$ python -q
>>> import numpy as np
>>> import numpy.linalg as la
>>> np.set_printoptions(precision=2, suppress=True, linewidth=140, sign=" ")
>>> tidy = lambda a: np.round(a, 2) + 0
>>> X = np.array([[26, 1, 20], [1, 2, 6], [20, 6, 35]])
>>> r0, g = X[0], X[1]
>>> print(r0 @ r0)
1077
>>> p = (r0 @ g) / (r0 @ r0) * r0
>>> print(tidy((g - p) @ r0))
0.0
>>> print(tidy(la.norm(r0 + g) ** 2 + la.norm(r0 - g) ** 2))
2236.0
>>> evals, V = la.eig(X)
>>> print(tidy(X @ V[:, 0] - evals[0] * V[:, 0]))
[ 0.  0.  0.]
>>> print(tidy(np.sort(la.eigvals(la.inv(X)))))
[ 0.02  0.09  1.95]
>>> other = X / la.norm(X, axis=1, keepdims=True)
>>> cov = other @ other.T
>>> print(tidy(cov))
[[ 1.    0.7   0.92]
 [ 0.7   1.    0.93]
 [ 0.92  0.93  1.  ]]
>>> print((np.abs(cov) > 0.9).astype(int))
[[ 1  0  1]
 [ 0  1  1]
 [ 1  1  1]]
>>> Lm = la.cholesky(X)
>>> print(tidy(np.diag(Lm) ** 2))
[ 26.     1.96   5.67]
>>> print(tidy(np.prod(np.diag(Lm)) ** 2), tidy(la.det(X)))
289.0 289.0
>>> print(tidy(Lm @ Lm.T))
[[ 26.   1.  20.]
 [  1.   2.   6.]
 [ 20.   6.  35.]]
>>> m1 = np.load("sample19.npy")
>>> print(m1)
[[ 0.89  0.38  0.76]
 [-0.75 -0.27 -0.6 ]
 [ 0.6   0.2   0.46]
 [-0.07 -0.02 -0.05]
 [-0.34 -0.1  -0.24]
 [ 0.21  0.06  0.15]
 [ 0.21  0.06  0.15]
 [-0.6  -0.2  -0.46]
 [-0.56 -0.18 -0.42]
 [-0.65 -0.22 -0.5 ]
 [-0.07 -0.02 -0.05]
 [-0.34 -0.1  -0.24]
 [ 0.65  0.22  0.5 ]
 [-0.6  -0.2  -0.46]
 [-0.4  -0.12 -0.29]
 [ 0.4   0.12  0.29]
 [ 0.56  0.18  0.42]
 [-0.56 -0.18 -0.42]
 [-0.72 -0.25 -0.57]
 [ 0.72  0.25  0.57]
 [-0.21 -0.06 -0.15]
 [ 0.56  0.18  0.42]
 [-0.87 -0.36 -0.74]
 [-0.27 -0.08 -0.2 ]
 [-0.96 -0.51 -0.89]
 [ 0.    0.    0.  ]]
>>> x0 = np.array([-1, -1, 0])
>>> h1 = np.maximum(m1 @ x0, 0)
>>> print(tidy(np.tanh(m1 @ x0)))
[-0.85  0.77 -0.66  0.09  0.41 -0.26 -0.26  0.66  0.63  0.7   0.09  0.41 -0.7   0.66  0.48 -0.48 -0.63  0.63  0.75 -0.75  0.26 -0.63  0.84
  0.34  0.9   0.  ]
>>> print(np.flatnonzero(h1 > 1e-9))
[  1   3   4   7   8   9  10  11  13  14  17  18  20  22  23  24]
>>> print(tidy(m1.T @ h1))
[-6.97 -2.69 -5.66]
>>> Ac = m1 - m1.mean(axis=0)
>>> V = la.svd(Ac)[2][:1]
>>> other = Ac - Ac @ V.T @ V
>>> print(tidy(np.diag(V.T @ V)))
[ 0.56  0.08  0.36]
>>> x0 = np.array([8, 1, 3])
>>> y = m1 @ x0
>>> print(tidy(la.solve(m1.T @ m1, m1.T @ y)))
[ 8.  1.  3.]
>>> print(tidy(la.pinv(m1) @ m1))
[[ 1.  0.  0.]
 [ 0.  1.  0.]
 [ 0.  0.  1.]]
>>> rng = np.random.default_rng(63)
>>> y = y + 0.02 * rng.normal(size=26)
>>> print(tidy(y))
[  9.79  -8.02   6.35  -0.73  -3.52   2.21   2.22  -6.38  -5.9   -6.87  -0.71  -3.51   6.91  -6.42  -4.2    4.19   5.94  -5.93  -7.72
   7.72  -2.16   5.93  -9.55  -2.84 -10.85   0.02]
>>> beta, *_ = la.lstsq(m1, y)
>>> print(beta.round())
[ 8.  1.  3.]
>>> print(tidy(m1.T @ (y - m1 @ beta)))
[ 0.  0.  0.]
>>> print([round(float(la.norm(la.solve(m1.T @ m1 + lam * np.eye(3), m1.T @ y))), 2) for lam in (0, 1, 10, 100)])
[8.52, 7.54, 4.74, 1.01]
>>> A = np.load("m.npy")
>>> print(A)
[[-4.04 -2.31  1.19]
 [-2.31 -7.78  0.83]
 [ 1.19  0.83  4.82]]
>>> evals, V = la.eig(A)
>>> print(tidy(A @ V[:, 0] - evals[0] * V[:, 0]))
[ 0.  0.  0.]
>>> print(tidy(np.sort(la.eigvals(la.inv(A)))))
[-0.33 -0.11  0.2 ]
>>> r0 = np.array([-5, 5, -4])
>>> print(tidy(np.cross(A[0, :3], A[2, :3])))
[-12.12  20.89  -0.6 ]
>>> print(tidy(np.correlate(A[0], A[2], "full")))
[-19.47 -14.49  -0.99  -1.76   1.42]
>>> print(tidy(np.polyval(r0, A[0])))
[-105.81  -42.23   -5.13]
>>> theta = np.radians(15)
>>> r_ = np.eye(3)
>>> r_[1, 1] = r_[2, 2] = np.cos(theta)
>>> r_[1, 2], r_[2, 1] = -np.sin(theta), np.sin(theta)
>>> print(tidy(r_))
[[ 1.    0.    0.  ]
 [ 0.    0.97 -0.26]
 [ 0.    0.26  0.97]]
>>> other = A @ r_.T
>>> print(tidy(la.svd(A, compute_uv=False)), tidy(la.svd(other, compute_uv=False)))
[ 9.  5.  3.] [ 9.  5.  3.]
>>> print(tidy(la.det(r_)), tidy(np.trace(r_)))
1.0 2.93
>>> print(tidy(np.abs(other - A).max(axis=0)))
[ 0.    1.28  2.04]
>>> print(np.allclose(la.norm(A, axis=1), la.norm(other, axis=1)))
True
>>> try:
...     la.cholesky(A)
... except la.LinAlgError as e:
...     print("failed:", e)
... 
failed: Matrix is not positive definite
>>> print([round(float(la.det(A[:i, :i])), 2) + 0 for i in range(1, 4)])
[-4.04, 26.1, 135.02]
>>> E = np.load("arr.npy")
>>> print(E)
[[ 1.4   4.19 -0.8 ]
 [ 0.   -0.09 -0.3 ]
 [-1.5  -4.27  1.2 ]
 [-0.5  -1.67 -2.1 ]
 [ 0.4   1.17 -0.6 ]
 [ 0.5   1.51 -0.9 ]
 [ 0.8   2.53 -1.5 ]
 [ 0.    0.01 -1.  ]
 [-1.1  -3.35 -0.7 ]
 [ 1.9   5.77 -0.1 ]
 [ 1.    2.9   1.  ]
 [ 0.   -0.13  0.2 ]
 [ 0.5   1.54 -0.9 ]
 [-0.8  -2.52 -0.5 ]
 [-1.6  -4.82  0.4 ]
 [-1.   -3.02 -0.5 ]
 [-1.3  -3.93 -1.6 ]
 [ 0.   -0.01 -0.7 ]
 [-1.2  -3.62  1.2 ]
 [-0.3  -0.74  0.2 ]
 [ 0.2   0.67 -0.7 ]
 [-0.8  -2.34 -0.2 ]
 [ 1.9   5.68  0.1 ]
 [ 0.    0.09 -0.4 ]
 [-2.4  -7.28 -1.  ]]
>>> cov = np.cov(E, rowvar=False)
>>> print(tidy(np.corrcoef(E.T)))
[[ 1.    1.   -0.04]
 [ 1.    1.   -0.03]
 [-0.04 -0.03  1.  ]]
>>> print(tidy(np.polyfit(E[:, 1], E[:, 0], 1)))
[ 0.33  0.  ]
>>> print(np.median(E, axis=0))
[ 0.   -0.09 -0.5 ]
>>> print(tidy(la.eigvalsh(cov)[::-1]))
[ 11.91   0.67   0.  ]
>>> print(np.argwhere(np.triu(np.abs(np.corrcoef(E.T)) > 0.8, 1)))
[[ 0  1]]
>>> Ac = E - E.mean(axis=0)
>>> V = la.svd(Ac)[2][:2]
>>> other = Ac - Ac @ V.T @ V
>>> print(tidy(np.diag(V.T @ V)))
[ 0.1  0.9  1. ]
>>> print(tidy(other.std(axis=0)))
[ 0.03  0.01  0.  ]
>>> print(la.norm(other, axis=1).round(6).argmax())
2
>>> Uu, sig, Vt = la.svd(E)
>>> print(tidy(sig))
[ 17.09   4.5    0.14]
>>> other = Uu[:, :2] @ np.diag(sig[:2]) @ Vt[:2]
>>> print(la.matrix_rank(E, rtol=0.05))
2
>>> print(tidy(la.norm(E - other) / la.norm(E)))
0.01
>>> print(tidy(la.norm(E - other, 2)), tidy(sig[2]))
0.14 0.14
>>> J = np.load("mat.npy")
>>> print(tidy(J))
[[-10.31 -17.13  -0.28]
 [ -4.22  14.21 -13.43]
 [-12.92 -14.52  -4.71]
 [-14.37  -2.79 -13.62]
 [-10.18   7.41 -15.54]
 [  6.33 -12.26  14.47]
 [  2.65 -15.38  12.5 ]
 [-14.58 -10.1   -9.25]
 [  3.43  18.13  -7.71]
 [ 13.7    0.15  14.57]
 [-13.89 -12.59  -6.96]
 [ -6.03  12.56 -14.34]
 [  6.73  18.33  -4.31]
 [ -2.81 -17.99   8.28]
 [ -8.02 -18.11   2.79]
 [ -7.98  10.42 -15.09]
 [-14.79  -6.09 -12.  ]
 [  6.31  18.37  -4.78]
 [  1.17 -16.32  11.5 ]]
>>> print(tidy(np.trace(la.pinv(J) @ J)))
2.0
>>> print(tidy(J @ la.pinv(J) @ J))
[[-10.31 -17.13  -0.28]
 [ -4.22  14.21 -13.43]
 [-12.92 -14.52  -4.71]
 [-14.37  -2.79 -13.62]
 [-10.18   7.41 -15.54]
 [  6.33 -12.26  14.47]
 [  2.65 -15.38  12.5 ]
 [-14.58 -10.1   -9.25]
 [  3.43  18.13  -7.71]
 [ 13.7    0.15  14.57]
 [-13.89 -12.59  -6.96]
 [ -6.03  12.56 -14.34]
 [  6.73  18.33  -4.31]
 [ -2.81 -17.99   8.28]
 [ -8.02 -18.11   2.79]
 [ -7.98  10.42 -15.09]
 [-14.79  -6.09 -12.  ]
 [  6.31  18.37  -4.78]
 [  1.17 -16.32  11.5 ]]
>>> print(np.abs(np.diag(la.qr(J)[1])) > 1e-9)
[ True  True False]
>>> print(np.allclose(J[:-1].T @ la.lstsq(J[:-1].T, J[-1])[0], J[-1]))
True
>>> Ac = J - J.mean(axis=0)
>>> V = la.svd(Ac)[2][:2]
>>> other = Ac - Ac @ V.T @ V
>>> print(tidy(la.norm(other) / la.norm(Ac)))
0.0
>>> print(tidy((Ac @ V.T).std(axis=0)))
[ 15.3   11.57]
>>> print(tidy(np.diag(V.T @ V)))
[ 0.55  0.84  0.61]
>>> print(la.norm(other, axis=1).round(6).argmax())
0
>>> print(tidy(other.std(axis=0)))
[ 0.  0.  0.]
>>> print(tidy(J.mean(axis=0)))
[-4.2  -2.3  -3.05]
>>> print(tidy(np.abs(J).max()))
18.37
>>> J[:, 3]
Traceback (most recent call last):
  File "<python-input-100>", line 1, in <module>
    J[:, 3]
    ~^^^^^^
IndexError: index 3 is out of bounds for axis 1 with size 3
>>> print(np.count_nonzero(J))
57
>>> W0 = np.loadtxt("run6.csv", delimiter=",")
>>> print(W0)
[[ 5.  2.  4.]
 [-7. -2.  7.]
 [ 2. -9.  3.]]
>>> print(tidy(la.svd(W0, compute_uv=False)))
[ 11.12   8.72   6.43]
>>> print(np.count_nonzero(W0))
9
>>> print(np.abs(W0).max())
9.0
>>> print(W0 - W0[0])
[[  0.   0.   0.]
 [-12.  -4.   3.]
 [ -3. -11.  -1.]]
>>> print(W0.sum(axis=0))
[ 0. -9. 14.]
>>> cov = W0.T @ W0
>>> print(la.matrix_rank(cov))
3
>>> print(tidy(la.eigvalsh(cov)[::-1]))
[ 123.75   75.96   41.29]
>>> print(tidy(la.svd(W0, compute_uv=False) ** 2))
[ 123.75   75.96   41.29]
>>> print(cov)
[[ 78.   6. -23.]
 [  6.  89. -33.]
 [-23. -33.  74.]]
>>> M = np.array([[2, 2, 2], [2, 4, 4], [2, 4, 6]])
>>> print(tidy(la.norm(M, axis=1)))
[ 3.46  6.    7.48]
>>> print(tidy(la.norm(M, axis=0)))
[ 3.46  6.    7.48]
>>> print(M[1] @ M[2])
44
>>> print(tidy(la.norm(M, 1)), tidy(la.norm(M, np.inf)))
12.0 12.0
>>> print(tidy(la.norm(M[1] - M[2])))
2.0
>>> Lm = la.cholesky(M)
>>> print(tidy(M / np.sqrt(np.outer(np.diag(M), np.diag(M)))))
[[ 1.    0.71  0.58]
 [ 0.71  1.    0.82]
 [ 0.58  0.82  1.  ]]
>>> print(tidy(np.prod(np.diag(Lm)) ** 2), tidy(la.det(M)))
8.0 8.0
>>> other = M / la.norm(M, axis=1, keepdims=True)
>>> cov = other @ other.T
>>> print((cov - 2 * np.eye(3)).round(6).argmax(axis=1))
[ 1  2  1]
>>> print(tidy(cov[0]))
[ 1.    0.96  0.93]
>>> print((np.abs(cov) > 0.9).astype(int))
[[ 1  1  1]
 [ 1  1  1]
 [ 1  1  1]]
>>> x0 = np.ones(3)
>>> for _ in range(6):
...     x0 = M @ x0
...     x0 /= la.norm(x0)
...     print(round(x0 @ M @ x0, 2))
... 
10.09
10.1
10.1
10.1
10.1
10.1
>>> print(tidy(la.eigvalsh(M)[-1]))
10.1
>>> print(tidy(x0))
[ 0.33  0.59  0.74]
>>> F = np.load("w.npy")
>>> print(F)
[[-12  18   4  -8]
 [  6  -9  -2   4]
 [ -6   9   2  -4]
 [  0   0   0   0]]
>>> print(tidy(la.det(F)))
0.0
>>> F.inv()
Traceback (most recent call last):
  File "<python-input-135>", line 1, in <module>
    F.inv()
    ^^^^^
AttributeError: 'numpy.ndarray' object has no attribute 'inv'
>>> print((F + F.T) / 2)
[[-12.   12.   -1.   -4. ]
 [ 12.   -9.    3.5   2. ]
 [ -1.    3.5   2.   -2. ]
 [ -4.    2.   -2.    0. ]]
>>> print(np.allclose(F, F.T))
False
>>> print((F - F.T) / 2)
[[ 0.   6.   5.  -4. ]
 [-6.   0.  -5.5  2. ]
 [-5.   5.5  0.  -2. ]
 [ 4.  -2.   2.   0. ]]
>>> print(np.allclose(F @ F.T, F.T @ F))
False
